>>> import numpy as np
>>> np.set_printoptions(suppress=True, linewidth=120)
>>> def rnd(a):
...     return np.round(a, 2) + 0
... 
>>> A2 = np.array([[-6, -6], [8, 3]])
>>> C = np.array([[0, 2, 0, -1, -2],
...     [1, 2, 2, -2, -2],
...     [1, -1, -2, -1, -2],
...     [-1, 1, -1, 0, 0],
...     [-2, -2, 0, -2, 2]])
>>> data = np.block([[A2, np.array([[0, -1, -6, 5, -4], [8, -4, 2, -1, 9]])], [np.zeros((5, 2)), C]])
>>> data
array([[-6., -6.,  0., -1., -6.,  5., -4.],
       [ 8.,  3.,  8., -4.,  2., -1.,  9.],
       [ 0.,  0.,  0.,  2.,  0., -1., -2.],
       [ 0.,  0.,  1.,  2.,  2., -2., -2.],
       [ 0.,  0.,  1., -1., -2., -1., -2.],
       [ 0.,  0., -1.,  1., -1.,  0.,  0.],
       [ 0.,  0., -2., -2.,  0., -2.,  2.]])
>>> f = np.array([0, -3, 2, 2, 3, -3, 1])
>>> A2 = data + np.outer(f, np.eye(7)[5])
>>> np.linalg.matrix_rank(A2 - data)
np.int64(1)
>>> np.linalg.matrix_rank(np.linalg.inv(A2) - np.linalg.inv(data), tol=1e-8)
np.int64(1)
>>> rnd(np.linalg.det(A2) / np.linalg.det(data)), rnd(1 + np.linalg.solve(data, f)[5])
(np.float64(3.23), np.float64(3.23))
>>> K = np.load("m.npy")
>>> K
array([[-10.51,  -2.25,   1.79,  -2.36,   5.84],
       [  1.21,  -2.12,  -7.05,   1.3 ,   1.97],
       [ -6.76,  -2.85,   4.81,   0.48, -17.76],
       [ -4.13,  -2.3 ,  -3.17,   1.6 ,   9.44],
       [ -8.7 ,   2.06,   6.24,  -5.29,   4.79],
       [  7.51,   5.78,   0.1 ,  -2.86,  -6.63],
       [ -0.54,  19.25,  -5.23,   1.5 ,  -8.87],
       [ -1.69,  -2.96,   5.82,   5.7 ,   3.71],
       [ -2.11,  -1.75,   9.37,   9.02,  -8.48],
       [ -4.57,  -3.58,   2.87,  14.3 ,  13.08],
       [ -5.01,  -0.28,  -1.  ,   1.36, -11.74]])
>>> Uu, sigma, Vt = np.linalg.svd(K, full_matrices=False)
>>> rnd(Vt @ Vt.T)
array([[1., 0., 0., 0., 0.],
       [0., 1., 0., 0., 0.],
       [0., 0., 1., 0., 0.],
       [0., 0., 0., 1., 0.],
       [0., 0., 0., 0., 1.]])
>>> rnd(Uu.T @ K @ Vt.T)
array([[33.15,  0.  ,  0.  ,  0.  ,  0.  ],
       [ 0.  , 24.61,  0.  ,  0.  ,  0.  ],
       [ 0.  ,  0.  , 17.69,  0.  ,  0.  ],
       [ 0.  ,  0.  ,  0.  , 17.13,  0.  ],
       [ 0.  ,  0.  ,  0.  ,  0.  , 11.84]])
>>> rnd(np.sqrt((sigma ** 2).sum())), rnd(np.linalg.norm(K))
(np.float64(49.51), np.float64(49.51))
>>> Uu.shape, sigma.shape, Vt.shape
((11, 5), (5,), (5, 5))
>>> rnd(np.cumsum(sigma ** 2) / np.sum(sigma ** 2))
array([0.45, 0.7 , 0.82, 0.94, 1.  ])
